$ python3 -q
>>> import numpy as np
>>> np.set_printoptions(precision=3, suppress=True, linewidth=100)
>>> rd = lambda a: np.round(a, 3) + 0
>>> M = np.loadtxt("run1.csv", delimiter=",")
>>> M
array([[ 0.,  0.,  0.,  0.,  0.,  0.],
       [-1.,  2.,  5., -1., -1.,  3.],
       [ 0.,  1.,  3., -2., -3.,  3.],
       [-2.,  2.,  0., -4.,  0.,  4.],
       [ 0.,  1., -1., -5.,  0.,  3.],
       [ 0.,  1.,  3., -2., -3.,  3.],
       [ 1.,  3.,  4., -5., -3.,  5.],
       [ 0.,  0.,  0.,  0.,  0.,  0.],
       [-3.,  3.,  6.,  0., -1.,  4.],
       [-2.,  2.,  0., -4.,  0.,  4.],
       [ 0.,  0.,  0.,  0.,  0.,  0.],
       [-2.,  1., -3., -2.,  3.,  1.],
       [ 1.,  2.,  1., -3.,  0.,  2.],
       [-3.,  2.,  3.,  2.,  2.,  1.],
       [ 2.,  1.,  5., -5., -6.,  5.],
       [-3.,  3.,  6.,  0., -1.,  4.],
       [-2.,  4.,  4., -1.,  2.,  3.],
       [ 0.,  3., -2., -3.,  2., -2.],
       [-2.,  1., -3., -2.,  3.,  1.],
       [ 2.,  2.,  1., -1., -1., -3.],
       [-1.,  4.,  4.,  1.,  1., -2.],
       [ 4.,  3.,  6., -6., -7.,  2.],
       [ 5.,  4.,  4., -7., -4.,  1.],
       [-2.,  1., -3., -2.,  3.,  1.],
       [ 4.,  2.,  3., -4., -4., -1.],
       [ 3.,  2.,  3., -6., -3.,  4.],
       [ 0.,  1.,  3., -2., -3.,  3.],
       [ 4.,  3.,  6., -6., -7.,  2.],
       [-2.,  1., -3., -2.,  3.,  1.],
       [ 3.,  3.,  6., -8., -6.,  7.],
       [ 0.,  0.,  0.,  0.,  0.,  0.],
       [-2.,  1., -3., -2.,  3.,  1.],
       [ 2.,  2.,  1., -1., -1., -3.],
       [ 2.,  4.,  3., -8., -4.,  3.],
       [ 0.,  0.,  0.,  0.,  0.,  0.],
       [ 0.,  0.,  0.,  0.,  0.,  0.],
       [ 2.,  0.,  2., -3., -3.,  2.]])
>>> cen = (M - M.mean(axis=0)) / M.std(axis=0)
>>> np.argwhere(np.abs(cen) > 2)
array([[19,  5],
       [21,  4],
       [22,  0],
       [27,  4],
       [29,  3],
       [29,  5],
       [32,  5],
       [33,  3]])
>>> rd(cen.std(axis=0))
array([1., 1., 1., 1., 1., 1.])
>>> b = np.linalg.lstsq(np.delete(cen, 1, axis=1), cen[:, 1])[0]
>>> rd(b)
array([-0.687,  1.637, -1.555,  1.045, -0.926])
>>> np.abs(b).argmax()
np.int64(1)
